$ python3 -q
>>> import numpy as np
>>> from numpy import linalg as LA
>>> np.set_printoptions(precision=2, suppress=True, linewidth=140)
>>> out = np.array([[-3, -2], [2, -3], [1, 0]])
>>> K = np.kron(np.eye(3, dtype=int), out)
>>> K
array([[-3, -2,  0,  0,  0,  0],
       [ 2, -3,  0,  0,  0,  0],
       [ 1,  0,  0,  0,  0,  0],
       [ 0,  0, -3, -2,  0,  0],
       [ 0,  0,  2, -3,  0,  0],
       [ 0,  0,  1,  0,  0,  0],
       [ 0,  0,  0,  0, -3, -2],
       [ 0,  0,  0,  0,  2, -3],
       [ 0,  0,  0,  0,  1,  0]])
>>> def softmax(z):
...     e = np.exp(z - z.max(axis=-1, keepdims=True))
...     return e / e.sum(axis=-1, keepdims=True)
... 
>>> np.round(softmax(K[7]), 2) + 0
array([0.09, 0.09, 0.09, 0.09, 0.65, 0.  ])
>>> softmax(K).sum(axis=1)
array([1., 1., 1., 1., 1., 1., 1., 1., 1.])
>>> scores = K @ K.T / np.sqrt(6)
>>> softmax(scores)[7] @ K
array([ 0.  , -0.02,  0.  , -0.02,  1.91, -2.88])
>>> P = K @ LA.solve(K.T @ K, K.T)
>>> np.round(LA.eigvalsh(P), 2) + 0
array([0., 0., 0., 1., 1., 1., 1., 1., 1.])
>>> np.diag(P)
array([0.95, 0.98, 0.07, 0.95, 0.98, 0.07, 0.95, 0.98, 0.07])
>>> np.allclose(P @ P, P)
True
>>> P
array([[ 0.95,  0.03, -0.21,  0.  ,  0.  ,  0.  ,  0.  ,  0.  ,  0.  ],
       [ 0.03,  0.98,  0.14,  0.  ,  0.  ,  0.  ,  0.  ,  0.  ,  0.  ],
       [-0.21,  0.14,  0.07,  0.  ,  0.  ,  0.  ,  0.  ,  0.  ,  0.  ],
       [ 0.  ,  0.  ,  0.  ,  0.95,  0.03, -0.21,  0.  ,  0.  ,  0.  ],
       [ 0.  ,  0.  ,  0.  ,  0.03,  0.98,  0.14,  0.  ,  0.  ,  0.  ],
       [ 0.  ,  0.  ,  0.  , -0.21,  0.14,  0.07,  0.  ,  0.  ,  0.  ],
       [ 0.  ,  0.  ,  0.  ,  0.  ,  0.  ,  0.  ,  0.95,  0.03, -0.21],
       [ 0.  ,  0.  ,  0.  ,  0.  ,  0.  ,  0.  ,  0.03,  0.98,  0.14],
       [ 0.  ,  0.  ,  0.  ,  0.  ,  0.  ,  0.  , -0.21,  0.14,  0.07]])
>>> LA.matrix_rank(np.eye(9) - P)
np.int64(3)
>>> np.trace(P)
np.float64(6.0)
>>> vec = np.array([-2, -2, -2, -3, -2, 1])
>>> h1 = np.maximum(K @ vec, 0)
>>> np.flatnonzero(h1 > 1e-9)
array([0, 1, 3, 4, 6])
>>> np.maximum(K @ vec, 0) - np.maximum(-K @ vec, 0)
array([10,  2, -2, 12,  5, -2,  4, -7, -2])
>>> np.maximum(K @ (3 * vec), 0)
array([30,  6,  0, 36, 15,  0, 12,  0,  0])
>>> K * (h1 > 1e-9)[:, None]
array([[-3, -2,  0,  0,  0,  0],
       [ 2, -3,  0,  0,  0,  0],
       [ 0,  0,  0,  0,  0,  0],
       [ 0,  0, -3, -2,  0,  0],
       [ 0,  0,  2, -3,  0,  0],
       [ 0,  0,  0,  0,  0,  0],
       [ 0,  0,  0,  0, -3, -2],
       [ 0,  0,  0,  0,  0,  0],
       [ 0,  0,  0,  0,  0,  0]])
>>> T = np.stack([K, 4 * K, K[::-1]])
>>> LA.norm(T, axis=(1, 2))
array([ 9., 36.,  9.])
>>> LA.matrix_rank(T.reshape(3, -1))
np.int64(2)
>>> T.shape
(3, 9, 6)
>>> np.einsum("bij,cij->bc", T, T)
array([[  81,  324,    7],
       [ 324, 1296,   28],
       [   7,   28,   81]])
>>> out = np.c_[K[:, :1] @ np.array([[1]]), np.array([-5, 0, -8, 0, 0, -9, -6, -1, -2])]
>>> out
array([[-3, -5],
       [ 2,  0],
       [ 1, -8],
       [ 0,  0],
       [ 0,  0],
       [ 0, -9],
       [ 0, -6],
       [ 0, -1],
       [ 0, -2]])
>>> np.round(LA.norm(out - K @ LA.lstsq(K, out)[0], axis=0), 2) + 0
array([ 0.  , 12.76])
>>> arr = 2 * np.eye(5) + np.eye(5, k=1)
>>> arr
array([[2., 1., 0., 0., 0.],
       [0., 2., 1., 0., 0.],
       [0., 0., 2., 1., 0.],
       [0., 0., 0., 2., 1.],
       [0., 0., 0., 0., 2.]])
>>> arr @ arr
array([[4., 4., 1., 0., 0.],
       [0., 4., 4., 1., 0.],
       [0., 0., 4., 4., 1.],
       [0., 0., 0., 4., 4.],
       [0., 0., 0., 0., 4.]])
>>> LA.matrix_rank(arr - arr[0, 0] * np.eye(5))
np.int64(4)
>>> evals, vecs = LA.eig(arr)
>>> np.prod(evals)
np.float64(32.0)
>>> np.sort(LA.eigvals(arr @ arr))
array([4., 4., 4., 4., 4.])
>>> np.sort(LA.eigvals(LA.inv(arr)))
array([0.5, 0.5, 0.5, 0.5, 0.5])
>>> E = np.array([[7, 6, -8, 3, -4],
...     [3, -7, -5, 6, 7],
...     [8, -7, 13, 6, -9],
...     [-4, -4, 9, -9, 4],
...     [5, -8, -8, 9, 18]])
>>> E
array([[ 7,  6, -8,  3, -4],
       [ 3, -7, -5,  6,  7],
       [ 8, -7, 13,  6, -9],
       [-4, -4,  9, -9,  4],
       [ 5, -8, -8,  9, 18]])
>>> np.poly(E)
array([      1.,     -22.,    -133.,    3357.,  -11667., -110592.])
>>> round(LA.det(E[::-1]), 2)
np.float64(110592.0)
>>> np.kron(np.eye(2, dtype=int), E)
array([[ 7,  6, -8,  3, -4,  0,  0,  0,  0,  0],
       [ 3, -7, -5,  6,  7,  0,  0,  0,  0,  0],
       [ 8, -7, 13,  6, -9,  0,  0,  0,  0,  0],
       [-4, -4,  9, -9,  4,  0,  0,  0,  0,  0],
       [ 5, -8, -8,  9, 18,  0,  0,  0,  0,  0],
       [ 0,  0,  0,  0,  0,  7,  6, -8,  3, -4],
       [ 0,  0,  0,  0,  0,  3, -7, -5,  6,  7],
       [ 0,  0,  0,  0,  0,  8, -7, 13,  6, -9],
       [ 0,  0,  0,  0,  0, -4, -4,  9, -9,  4],
       [ 0,  0,  0,  0,  0,  5, -8, -8,  9, 18]])
>>> np.einsum("ii->", E)
np.int64(22)
>>> np.round(LA.det(E.T), 2)
np.float64(110592.0)
>>> u, g = E[0], E[1]
>>> u @ g
np.int64(9)
>>> u @ u
np.int64(174)
>>> pr = (u @ g) / (u @ u) * u
>>> pr
array([ 0.36,  0.31, -0.41,  0.16, -0.21])
>>> np.outer(u, g)
array([[ 21, -49, -35,  42,  49],
       [ 18, -42, -30,  36,  42],
       [-24,  56,  40, -48, -56],
       [  9, -21, -15,  18,  21],
       [-12,  28,  20, -24, -28]])
>>> g - pr
array([ 2.64, -7.31, -4.59,  5.84,  7.21])
>>> LA.norm(E, axis=1).argmax()
np.int64(4)
>>> E[4] @ E[0]
np.int64(6)
>>> X = np.load("data.npy")
>>> X
array([[3., 2.],
       [0., 1.]])
>>> # row 0 is much longer than the rest
>>> G = K.T @ K
>>> np.diag(G)
array([14, 13, 14, 13, 14, 13])
>>> np.allclose(G, G.T)
True
>>> LA.eigvalsh(G)[::-1]
array([14., 14., 14., 13., 13., 13.])
>>> LA.svd(K, compute_uv=False) ** 2
array([14., 14., 14., 13., 13., 13.])
>>> u = np.array([3, 1, 2])
>>> W0 = u[np.abs(np.subtract.outer(np.arange(3), np.arange(3)))]
>>> W0
array([[3, 1, 2],
       [1, 3, 1],
       [2, 1, 3]])
>>> Q, R = LA.qr(W0)
>>> Q @ R
array([[3., 1., 2.],
       [1., 3., 1.],
       [2., 1., 3.]])
>>> R
array([[-3.74, -2.14, -3.47],
       [ 0.  , -2.54, -0.23],
       [ 0.  ,  0.  ,  1.37]])
>>> Q = R.astype(float).copy()
>>> for j in range(3):
...     Q[:, j] -= Q[:, :j] @ (Q[:, :j].T @ Q[:, j])
...     Q[:, j] /= LA.norm(Q[:, j])
... 
>>> Q.T @ R
array([[3.74, 2.14, 3.47],
       [0.  , 2.54, 0.23],
       [0.  , 0.  , 1.37]])
>>> Q.T @ Q
array([[1., 0., 0.],
       [0., 1., 0.],
       [0., 0., 1.]])
>>> Q = W0.astype(float).copy()
>>> for j in range(3):
...     Q[:, j] -= Q[:, :j] @ (Q[:, :j].T @ Q[:, j])
...     Q[:, j] /= LA.norm(Q[:, j])
... 
>>> np.round(Q.T @ W0, 2) + 0
array([[3.74, 2.14, 3.47],
       [0.  , 2.54, 0.23],
       [0.  , 0.  , 1.37]])
>>> rng = np.random.default_rng(815766)
>>> data = np.eye(4, dtype=int)[rng.permutation(4)] * np.array([1, 1, 3, 3])
>>> data
array([[0, 0, 0, 3],
       [0, 1, 0, 0],
       [0, 0, 3, 0],
       [1, 0, 0, 0]])
>>> T = np.stack([data, -3 * data, data[::-1]])
>>> LA.matrix_rank(T.reshape(3, -1))
np.int64(2)
>>> LA.matrix_rank(T)
array([4, 4, 4])
>>> T.sum(axis=0)
array([[ 1,  0,  0, -6],
       [ 0, -2,  3,  0],
       [ 0,  1, -6,  0],
       [-2,  0,  0,  3]])
>>> T.shape
(3, 4, 4)
>>> vec = np.array([0, 1, 0, 1])
>>> rhs = data @ vec
>>> c, lr = np.zeros(4), 1 / LA.norm(data, 2) ** 2
>>> for i in range(15):
...     c -= lr * data.T @ (data @ c - rhs)
...     if i % 5 == 0: print(i, round(LA.norm(data @ c - rhs), 2))
... 
0 0.89
5 0.49
10 0.27
>>> c
array([0.  , 0.83, 0.  , 1.  ])
>>> out = data / np.sqrt((data ** 2).mean(axis=1, keepdims=True))
>>> LA.norm(out, axis=1)
array([2., 2., 2., 2.])
>>> data - data.mean(axis=1, keepdims=True)
array([[-0.75, -0.75, -0.75,  2.25],
       [-0.25,  0.75, -0.25, -0.25],
       [-0.75, -0.75,  2.25, -0.75],
       [ 0.75, -0.25, -0.25, -0.25]])
>>> LA.matrix_rank(out) == LA.matrix_rank(data)
np.True_
>>> LA.matrix_rank(data - data.mean(axis=1, keepdims=True))
np.int64(3)
>>> P = np.triu(np.array([[-1, 2, 2, 0], [-2, 1, -1, 2], [0, 1, 1, -1], [0, -2, -1, -2]]), 1) + np.eye(4)
>>> out = P @ data @ LA.inv(P)
>>> np.trace(out), np.trace(data)
(np.float64(4.0), np.int64(4))
>>> np.round(np.poly(out), 2) + 0
array([ 1., -4.,  0., 12., -9.])
>>> out
array([[  0.,   2.,   8.,   7.],
       [  2.,  -3., -10.,  -4.],
       [ -1.,   2.,   7.,   3.],
       [  1.,  -2.,  -4.,   0.]])
>>> np.einsum("ij,ji->", out, out)
np.float64(16.0)
>>> LA.eigvals(out)
array([-1.73,  1.73,  3.  ,  1.  ])
>>> m1 = np.array([[0.71, -0.72, 1.21, -0.13, 0.01],
...     [1.38, -1.39, 2.37, -0.23, 0.01],
...     [-0.68, 0.72, -1.21, 0.08, -0.02],
...     [1.41, -1.41, 2.4, -0.17, 0.03],
...     [1.38, -1.39, 2.41, -0.19, 0.0],
...     [-2.1, 2.1, -3.55, 0.29, -0.01],
...     [-0.67, 0.74, -1.18, 0.12, -0.02],
...     [-2.08, 2.08, -3.61, 0.31, 0.01],
...     [0.69, -0.71, 1.2, -0.09, 0.0],
...     [-1.4, 1.38, -2.38, 0.24, 0.02],
...     [0.72, -0.66, 1.19, -0.1, 0.02],
...     [1.35, -1.4, 2.42, -0.19, 0.01]])
>>> Uu, sv, Vh = LA.svd(m1, full_matrices=False)
>>> np.abs(Uu[:, 0]).round(6).argmax()
np.int64(7)
>>> np.round(Uu.T @ m1 @ Vh.T, 2) + 0
array([[10.18,  0.  ,  0.  ,  0.  ,  0.  ],
       [ 0.  ,  0.09,  0.  ,  0.  ,  0.  ],
       [ 0.  ,  0.  ,  0.07,  0.  ,  0.  ],
       [ 0.  ,  0.  ,  0.  ,  0.07,  0.  ],
       [ 0.  ,  0.  ,  0.  ,  0.  ,  0.04]])
>>> (sv > 1e-8).sum()
np.int64(5)
>>> np.round(sv / sv[0], 2) + 0
array([1.  , 0.01, 0.01, 0.01, 0.  ])
>>> np.round(np.abs(Vh[0]), 2) + 0
array([0.45, 0.45, 0.77, 0.07, 0.  ])
>>> np.cumsum(sv ** 2) / np.sum(sv ** 2)
array([1., 1., 1., 1., 1.])
>>> np.round(Uu.T @ Uu, 2) + 0
array([[1., 0., 0., 0., 0.],
       [0., 1., 0., 0., 0.],
       [0., 0., 1., 0., 0.],
       [0., 0., 0., 1., 0.],
       [0., 0., 0., 0., 1.]])
>>> M = np.loadtxt("x.csv", delimiter=",")
>>> M
array([[ 0.43,  1.  , -0.2 ,  0.6 ,  0.3 ],
       [ 1.2 , -1.4 , -0.6 , -1.1 , -0.6 ],
       [ 2.63,  0.6 , -1.3 ,  1.4 , -0.4 ],
       [ 2.98, -1.  , -1.5 , -1.8 ,  0.  ],
       [ 0.  ,  1.  ,  0.  , -0.4 ,  1.9 ],
       [ 0.42,  0.7 , -0.2 , -0.9 ,  0.4 ],
       [-2.46,  0.7 ,  1.2 , -1.9 ,  0.  ],
       [-1.57,  1.8 ,  0.8 , -0.3 ,  1.5 ],
       [-0.02, -0.9 ,  0.  ,  1.1 ,  0.  ],
       [-0.45, -0.9 ,  0.2 , -1.6 ,  1.4 ],
       [ 2.38, -1.  , -1.2 ,  0.9 ,  1.2 ],
       [-0.25, -0.4 ,  0.1 , -0.2 ,  0.7 ],
       [ 2.4 ,  1.1 , -1.2 ,  0.1 , -0.5 ],
       [ 3.  , -1.2 , -1.5 , -1.2 , -1.2 ],
       [-0.09, -0.5 ,  0.  , -0.1 , -0.9 ],
       [ 1.04,  0.8 , -0.5 , -0.3 ,  0.2 ],
       [-2.21,  1.2 ,  1.1 ,  0.7 ,  0.  ]])
>>> LA.matrix_rank(M, rtol=0.1)
np.int64(4)
>>> np.round(np.abs(LA.svd(M)[2][-1]), 2) + 0
array([0.44, 0.01, 0.9 , 0.  , 0.  ])
>>> LA.cond(M) > 100
np.True_
>>> [round(float(x), 2) for x in LA.svd(M, compute_uv=False)[:3]]
[8.38, 4.48, 3.87]
>>> G = arr.T @ arr
>>> np.allclose(G, G.T)
True
>>> G
array([[4., 2., 0., 0., 0.],
       [2., 5., 2., 0., 0.],
       [0., 2., 5., 2., 0.],
       [0., 0., 2., 5., 2.],
       [0., 0., 0., 2., 5.]])
>>> LA.eigvalsh(G)[::-1]
array([8.4 , 6.79, 4.68, 2.71, 1.42])
>>> (arr @ arr.T).shape
(5, 5)
>>> LA.matrix_rank(G)
np.int64(5)
>>> out = M / LA.norm(M, axis=1, keepdims=True)
>>> G = out @ out.T
>>> LA.norm(out, axis=1)
array([1., 1., 1., 1., 1., 1., 1., 1., 1., 1., 1., 1., 1., 1., 1., 1., 1.])
>>> np.argwhere(np.triu(np.abs(G) > 0.95, 1))
array([[ 3, 16],
       [ 4, 14]])
>>> P = np.triu(np.array([[-3, -1, 3, 3, 3],
...     [-2, 2, 1, 1, 0],
...     [0, 3, -2, 3, 1],
...     [-1, -2, 1, -2, -3],
...     [-1, 0, 2, 2, -1]]), 1) + np.eye(5)
>>> out = P @ E @ LA.inv(P)
>>> np.trace(out), np.trace(E)
(np.float64(22.0), np.int64(22))
>>> P @ E - E @ P
array([[ 24., -43.,  20.,   9.,  28.],
       [  4.,  -8.,  20.,  10.,   9.],
       [ -7., -12.,   2., -74.,  11.],
       [-15.,  20.,  40., -38., -78.],
       [  0.,   5.,  -7.,  17.,  20.]])
>>> np.poly(out)
array([      1.,     -22.,    -133.,    3357.,  -11667., -110592.])
>>> LA.matrix_rank(out)
np.int64(5)
>>> round(LA.det(out), 2)
np.float64(110592.0)
